>>> import numpy as np
>>> np.set_printoptions(precision=2, suppress=True, linewidth=140)
>>> K = np.load("layer19.npy")
>>> print(K)
[[ 1.13 -0.82  0.01 -0.58 -1.16 -1.45  1.02 -0.21  0.58  2.  ]
 [-4.55  1.42 -0.37  0.43  3.69  1.88 -2.62  1.1   0.43 -4.26]
 [-2.52  0.81  1.16  3.75 -0.01  1.01  3.61  0.56 -2.08 -0.74]
 [-2.09 -0.11  0.59  2.11  4.04  1.12 -0.09  4.53 -0.67 -0.44]
 [ 1.56 -0.55 -0.46 -1.46  1.94  0.36 -2.83  1.93  0.63  0.24]
 [ 2.07 -0.67  0.63  1.15 -0.57 -0.08  1.69  1.25 -1.16  2.06]
 [ 3.98 -0.01  0.44  0.56 -3.02  0.68  1.35 -1.69 -1.95  1.28]
 [ 5.01 -1.78  0.21 -0.68  0.45 -0.47 -0.56  3.05 -0.41  3.74]]
>>> # rows and columns are dependent
>>> print(np.round(np.linalg.norm(K, 2) / np.linalg.norm(K), 2))
0.72
>>> print(np.argsort(-np.linalg.norm(K, axis=0).round(6), kind="stable")[:3])
[0 4 9]
>>> print(round(float(np.trace(np.linalg.pinv(K) @ K)), 2))
4.0
>>> print(np.allclose(K[:-1].T @ np.linalg.lstsq(K[:-1].T, K[-1])[0], K[-1]))
True
>>> print(np.abs(np.diag(np.linalg.qr(K)[1])) > 1e-9)
[ True  True  True  True False False False False]
>>> print(np.unique(K.round(6), axis=0).shape)
(8, 10)
>>> cent = np.array([[3, 1, 2, -3, 2, -1], [-3, 2, -3, -2, -1, -2]])
>>> rng = np.random.default_rng(4498)
>>> X = rng.normal(size=(35, 2)) @ cent + np.array([0, 1, 1, 3, 5, 4])
>>> print(X)
[[ 2.74  1.86  2.85  0.34  6.81  3.14]
 [-1.68  4.46 -1.46 -2.01  5.22  0.54]
 [ 3.88  2.58  3.49 -1.35  7.68  2.42]
 [-3.56  2.16 -2.16  2.66  3.41  2.84]
 [ 2.52  3.16  2.24 -1.73  7.12  1.84]
 [-4.33  7.48 -4.53 -5.88  4.76 -2.48]
 [ 1.94  2.64  1.96 -0.6   6.63  2.36]
 [ 3.32 -0.77  4.17  4.48  6.25  5.77]
 [ 1.96  0.69  2.62  2.64  5.99  4.31]
 [ 9.13 -2.55  9.29  4.87  8.89  7.55]
 [-5.25  3.42 -3.89  1.29  2.89  1.58]
 [-5.84  4.38 -4.67 -0.04  2.88  0.62]
 [10.17  0.74  8.99 -1.08 10.56  4.26]
 [-3.01  0.97 -1.33  4.4   3.32  4.03]
 [-0.93  1.06  0.26  3.31  4.5   3.94]
 [ 5.69 -0.07  5.78  2.25  7.81  5.07]
 [ 3.83  1.55  3.8   0.38  7.31  3.45]
 [ 6.41 -1.24  6.73  3.89  7.81  6.24]
 [-0.97  4.3  -0.85 -2.07  5.56  0.7 ]
 [ 1.49 -1.41  2.96  6.36  5.02  6.41]
 [ 1.65 -1.67  3.18  6.72  5.03  6.67]
 [-8.18  2.69 -5.93  3.81  1.02  2.31]
 [-3.72  1.36 -2.01  4.05  3.06  3.64]
 [ 0.38 -3.95  2.94 11.07  3.56  8.95]
 [ 2.17 -0.56  3.21  4.64  5.68  5.56]
 [-0.66  2.93 -0.16  0.07  5.28  2.07]
 [ 4.24  2.46  3.81 -1.31  7.84  2.54]
 [-1.45  2.83 -0.74  0.59  4.8   2.17]
 [ 3.08  1.07  3.37  1.51  6.74  3.93]
 [ 1.9  -5.09  4.51 12.31  4.03 10.09]
 [-4.79  3.32 -3.5   1.26  3.11  1.68]
 [ 1.97  4.28  1.44 -3.34  7.19  0.72]
 [ 3.68  1.66  3.64  0.27  7.26  3.34]
 [-0.97  1.86 -0.04  2.    4.75  3.14]
 [ 3.8   1.44  3.81  0.57  7.26  3.56]]
>>> # rank 3
>>> G = np.cov(X, rowvar=False)
>>> print(np.median(X, axis=0))
[1.9  1.66 2.62 1.29 5.56 3.34]
>>> print(G.shape)
(6, 6)
>>> print(np.round(np.linalg.eigvalsh(G)[::-1], 2) + 0)
[40.07 21.35  0.    0.    0.    0.  ]
>>> print(np.round(np.corrcoef(X[:, 0], X[:, 5])[0, 1], 2))
0.47
>>> print(np.argwhere(np.triu(np.abs(np.corrcoef(X.T)) > 0.8, 1)))
[[0 2]
 [0 4]
 [1 3]
 [1 5]
 [2 4]
 [3 5]]
>>> idx = X[:, 4] > np.median(X[:, 4])
>>> f = X[idx].mean(axis=0) - X[~idx].mean(axis=0)
>>> print(((X - X.mean(axis=0)) @ f > 0).astype(int))
[1 0 1 0 1 0 1 1 1 1 0 0 1 0 0 1 1 1 0 1 1 0 0 0 1 0 1 0 1 1 0 1 1 0 1]
>>> print(idx.astype(int))
[1 0 1 0 1 0 1 1 1 1 0 0 1 0 0 1 1 1 0 0 0 0 0 0 1 0 1 0 1 0 0 1 1 0 1]
>>> print(np.argsort(-np.abs(f).round(6), kind="stable"))
[0 2 4 3 1 5]
>>> M = np.load("data.npy")
>>> print(M)
[[0 0 0 0 0 0]
 [3 0 3 3 3 1]
 [1 5 3 2 3 1]
 [1 0 1 2 0 1]
 [5 4 3 2 2 2]
 [3 2 4 5 5 1]
 [3 2 4 5 5 1]
 [6 3 5 3 4 2]
 [1 1 0 0 1 0]
 [3 3 2 0 1 1]
 [0 0 0 0 0 0]
 [3 5 4 0 1 2]
 [7 3 6 5 4 3]
 [0 2 1 2 2 0]
 [1 3 2 0 1 1]]
>>> Xc = (M - M.mean(axis=0)) / M.std(axis=0)
>>> print(Xc.std(axis=0))
[1. 1. 1. 1. 1. 1.]
>>> print(np.argwhere(np.abs(Xc) > 2))
[[12  0]
 [12  5]]
>>> coef = np.linalg.lstsq(np.delete(Xc, 5, axis=1), Xc[:, 5])[0]
>>> print(np.abs(coef).argmax())
4
>>> F = np.loadtxt("x.csv", delimiter=",")
>>> print(F)
[[0.48 0.1  0.48 0.1 ]
 [0.1  0.02 0.1  0.02]
 [0.48 0.1  0.48 0.1 ]
 [0.1  0.02 0.1  0.02]]
>>> # columns 0 and 2 are equal
>>> print(round(float(np.linalg.det(F.T)), 2))
0.0
>>> print(np.round(np.linalg.eigvals(F), 2) + 0)
[0. 1. 0. 0.]
>>> print(round(float(np.linalg.det(F[::-1])), 2))
0.0
>>> print(np.einsum("ii->", F))
1.0
>>> print(np.linalg.lstsq(F[:-1].T, F[-1])[2])
1
>>> print(round(float(np.trace(np.linalg.pinv(F) @ F)), 2))
1.0
>>> ev, evecs = np.linalg.eigh(F)
>>> print(np.round(np.linalg.svd(F, compute_uv=False), 2) + 0)
[1. 0. 0. 0.]
>>> print(ev.sum(), np.trace(F))
1.0 1.0
>>> print(np.abs(evecs[:, -1]))
[0.69 0.14 0.69 0.14]
>>> print(evecs @ np.diag(ev) @ evecs.T)
[[0.48 0.1  0.48 0.1 ]
 [0.1  0.02 0.1  0.02]
 [0.48 0.1  0.48 0.1 ]
 [0.1  0.02 0.1  0.02]]
>>> print(np.round(np.linalg.eigvalsh(F @ F), 2) + 0)
[0. 0. 0. 1.]
>>> print(np.round(np.linalg.svd(F, compute_uv=False), 2) + 0)
[1. 0. 0. 0.]
>>> print(F - F[0])
[[ 0.    0.    0.    0.  ]
 [-0.38 -0.08 -0.38 -0.08]
 [ 0.    0.    0.    0.  ]
 [-0.38 -0.08 -0.38 -0.08]]
>>> print(F.sum(axis=0))
[1.15 0.23 1.15 0.23]
>>> print(round(float(np.linalg.norm(F)), 2))
1.0
>>> A2 = np.array([[0, 0], [1, 0]])
>>> cent = np.kron(A2, F)
>>> print(round(np.linalg.norm(cent, 2), 2), round(float(np.linalg.norm(A2, 2) * np.linalg.norm(F, 2)), 2))
1.0 1.0
>>> print(np.linalg.matrix_rank(cent))
1
>>> E = np.diag(np.array([2, 1, 2, 1, 2])) + 2 * np.eye(5, k=1) + 2 * np.eye(5, k=-1)
>>> print(E)
[[2. 2. 0. 0. 0.]
 [2. 1. 2. 0. 0.]
 [0. 2. 2. 2. 0.]
 [0. 0. 2. 1. 2.]
 [0. 0. 0. 2. 2.]]
>>> # symmetric, so the eigenvalues are real
>>> q, evecs = np.linalg.qr(E[:, :1])[0], np.linalg.qr(E[:, 1:])[0]
>>> s = np.linalg.svd(q.T @ evecs, compute_uv=False)
>>> print(s)
[0.91]
>>> print(round(float(np.linalg.norm(q @ q.T - evecs @ evecs.T, 2)), 2))
1.0
>>> ev, evecs = np.linalg.eigh(E)
>>> print(ev)
[-2.   -0.56  2.    3.56  5.  ]
>>> print(np.linalg.svd(E, compute_uv=False))
[5.   3.56 2.   2.   0.56]
>>> ev, evecs = np.linalg.eig(E)
>>> print(round(np.prod(ev), 2))
40.0
>>> print(np.sort(np.linalg.eigvals(E.T)))
[-2.   -0.56  2.    3.56  5.  ]
>>> A = np.load("block14.npy")
>>> print(A)
[[ 1  0  0  0  0  0  0  0  0]
 [-1  1  0  0  0  0  0  0  0]
 [ 1 -1  2  0  0  0  0  0  0]
 [ 2  2  1  2  0  0  0  0  0]
 [ 0  2  0 -1  1  0  0  0  0]
 [ 0  1  1  2  1  1  0  0  0]
 [-1 -1  2  1  0  0  2  0  0]
 [-1 -1 -2  2  1  1 -1 -2  0]
 [-2 -1 -2  2  2 -2 -1 -2 -1]]
>>> # triangular, det is the product of the diagonal
>>> print(np.sort(np.linalg.eigvals(A)))
[-2. -1.  1.  1.  1.  1.  2.  2.  2.]
>>> f = np.array([2, 0, 0])
>>> print(np.cross(A[4, :3], A[1, :3]))
[0 0 2]
>>> print(np.polyval(f, A[4]))
[0 8 0 2 2 0 0 0 0]
>>> print(np.correlate(A[4], A[1], "full"))
[ 0  0  0  0  0  0  0  0  2 -2 -1  2 -1  0  0  0  0]
>>> print(np.array([np.convolve(row, f, "same") for row in A]))
[[ 0  0  0  0  0  0  0  0  0]
 [ 2  0  0  0  0  0  0  0  0]
 [-2  4  0  0  0  0  0  0  0]
 [ 4  2  4  0  0  0  0  0  0]
 [ 4  0 -2  2  0  0  0  0  0]
 [ 2  2  4  2  2  0  0  0  0]
 [-2  4  2  0  0  4  0  0  0]
 [-2 -4  4  2  2 -2 -4  0  0]
 [-2 -4  4  4 -4 -2 -4 -2  0]]
>>> J = np.loadtxt("mat.csv", delimiter=",")
>>> print(J)
[[0.05 0.   0.1  0.1  0.15 0.15 0.15 0.15 0.15]
 [0.11 0.11 0.06 0.17 0.17 0.11 0.11 0.   0.17]
 [0.05 0.   0.21 0.16 0.16 0.16 0.   0.11 0.16]
 [0.06 0.12 0.18 0.12 0.18 0.06 0.06 0.12 0.12]
 [0.12 0.   0.12 0.12 0.24 0.06 0.18 0.12 0.06]
 [0.14 0.14 0.07 0.   0.07 0.21 0.14 0.07 0.14]
 [0.07 0.   0.14 0.07 0.21 0.07 0.07 0.21 0.14]
 [0.16 0.05 0.05 0.16 0.05 0.   0.16 0.21 0.16]
 [0.12 0.12 0.18 0.12 0.06 0.18 0.   0.   0.24]]
>>> # rows sum to 1
>>> x = np.array([-1, -1, -3, 1, -3, 3, -1, 2, -3])
>>> print((J @ x).argmax())
5
>>> print(np.einsum("ij,j->i", J, x))
[-0.55 -1.   -0.79 -1.12 -1.   -0.5  -0.93 -0.58 -1.  ]
>>> W1 = np.array([[3, 1, -1, -2],
...     [-3, -1, -2, -2],
...     [-3, 2, 1, -1],
...     [-3, 3, 3, -3],
...     [3, 3, -3, 3]])
>>> coef = np.array([0, 8, 9, 1])
>>> hid = np.maximum(E @ W1 + coef, 0)
>>> print(np.linalg.matrix_rank(hid))
3
>>> print(hid)
[[ 0.  8.  3.  0.]
 [ 0. 13.  7.  0.]
 [ 0. 16. 13.  0.]
 [ 0. 21.  8.  2.]
 [ 0. 20.  9.  1.]]
>>> cent = np.array([[1, 1], [2, 3], [2, 1], [0, 3]])
>>> print(hid @ cent)
[[22. 27.]
 [40. 46.]
 [58. 61.]
 [58. 77.]
 [58. 72.]]
>>> print((hid @ cent).round(6).argmax(axis=1))
[1 1 1 1 1]
>>> print(J.sum(axis=0))
[0.88 0.54 1.1  1.01 1.28 1.   0.87 0.99 1.33]
>>> print(np.linalg.svd(J, compute_uv=False))
[1.03 0.32 0.26 0.19 0.18 0.13 0.08 0.06 0.03]
>>> print(J.shape)
(9, 9)
>>> print(J.sum(axis=1))
[1. 1. 1. 1. 1. 1. 1. 1. 1.]
>>> print(np.round(np.diff(J, axis=0), 2) + 0)
[[ 0.06  0.11 -0.04  0.07  0.02 -0.04 -0.04 -0.15  0.02]
 [-0.06 -0.11  0.15 -0.01 -0.01  0.05 -0.11  0.11 -0.01]
 [ 0.01  0.12 -0.03 -0.04  0.02 -0.1   0.06  0.01 -0.04]
 [ 0.06 -0.12 -0.06  0.    0.06  0.    0.12  0.   -0.06]
 [ 0.03  0.14 -0.05 -0.12 -0.16  0.16 -0.03 -0.05  0.08]
 [-0.07 -0.14  0.07  0.07  0.14 -0.14 -0.07  0.14  0.  ]
 [ 0.09  0.05 -0.09  0.09 -0.16 -0.07  0.09  0.    0.02]
 [-0.04  0.07  0.12 -0.04  0.01  0.18 -0.16 -0.21  0.08]]
>>> print(np.round(J - J[0], 2) + 0)
[[ 0.    0.    0.    0.    0.    0.    0.    0.    0.  ]
 [ 0.06  0.11 -0.04  0.07  0.02 -0.04 -0.04 -0.15  0.02]
 [ 0.    0.    0.11  0.06  0.01  0.01 -0.15 -0.04  0.01]
 [ 0.01  0.12  0.08  0.02  0.03 -0.09 -0.09 -0.03 -0.03]
 [ 0.07  0.    0.02  0.02  0.09 -0.09  0.03 -0.03 -0.09]
 [ 0.09  0.14 -0.03 -0.1  -0.08  0.06 -0.01 -0.08 -0.01]
 [ 0.02  0.    0.04 -0.03  0.06 -0.08 -0.08  0.06 -0.01]
 [ 0.11  0.05 -0.05  0.06 -0.1  -0.15  0.01  0.06  0.01]
 [ 0.07  0.12  0.08  0.02 -0.09  0.03 -0.15 -0.15  0.09]]
>>> print(J.mean(axis=0))
[0.1  0.06 0.12 0.11 0.14 0.11 0.1  0.11 0.15]
>>> print(round(float(np.abs(J).max()), 2))
0.24
>>> G = J.T @ J
>>> print(np.diag(G))
[0.1  0.06 0.16 0.13 0.22 0.15 0.12 0.16 0.21]
>>> print(np.allclose(G, G.T))
True
>>> A2 = np.linalg.inv(J)
>>> print(round(float(np.linalg.cond(J)), 2))
32.19
>>> print(np.allclose(A2, J.T))
False
>>> mat = np.load("out14.npy")
>>> print(mat)
[[ 0 -2 -1 -2  0 -3  0 -1  3  0]
 [ 0  0  1  2  2 -3  3  2  3  3]
 [ 0  0  0  2 -2 -3 -2 -3  2  2]
 [ 0  0  0  0  2  2  0  0 -2  1]
 [ 0  0  0  0  0 -2 -3 -3 -3 -2]
 [ 0  0  0  0  0  0 -1 -2 -2 -1]
 [ 0  0  0  0  0  0  0  0  2 -2]
 [ 0  0  0  0  0  0  0  0 -2 -3]
 [ 0  0  0  0  0  0  0  0  0  0]
 [ 0  0  0  0  0  0  0  0  0  0]]
>>> # null space of dimension 2
>>> Uu, s, Vh = np.linalg.svd(mat)
>>> print(s)
[9.25 7.66 4.84 3.62 3.09 1.62 0.86 0.42 0.   0.  ]
>>> A2 = Uu[:, :8] @ np.diag(s[:8]) @ Vh[:8]
>>> print(round(float(np.abs(mat - A2).max()), 2))
0.0
>>> print(np.round(np.linalg.norm(mat - A2) / np.linalg.norm(mat), 2))
0.0
>>> print(A2.round(2) + 0)
[[ 0. -2. -1. -2.  0. -3.  0. -1.  3.  0.]
 [ 0.  0.  1.  2.  2. -3.  3.  2.  3.  3.]
 [ 0.  0.  0.  2. -2. -3. -2. -3.  2.  2.]
 [ 0.  0.  0.  0.  2.  2.  0.  0. -2.  1.]
 [ 0.  0.  0.  0.  0. -2. -3. -3. -3. -2.]
 [ 0.  0.  0.  0.  0.  0. -1. -2. -2. -1.]
 [ 0.  0.  0.  0.  0.  0.  0.  0.  2. -2.]
 [ 0.  0.  0.  0.  0.  0.  0.  0. -2. -3.]
 [ 0.  0.  0.  0.  0.  0.  0.  0.  0.  0.]
 [ 0.  0.  0.  0.  0.  0.  0.  0.  0.  0.]]
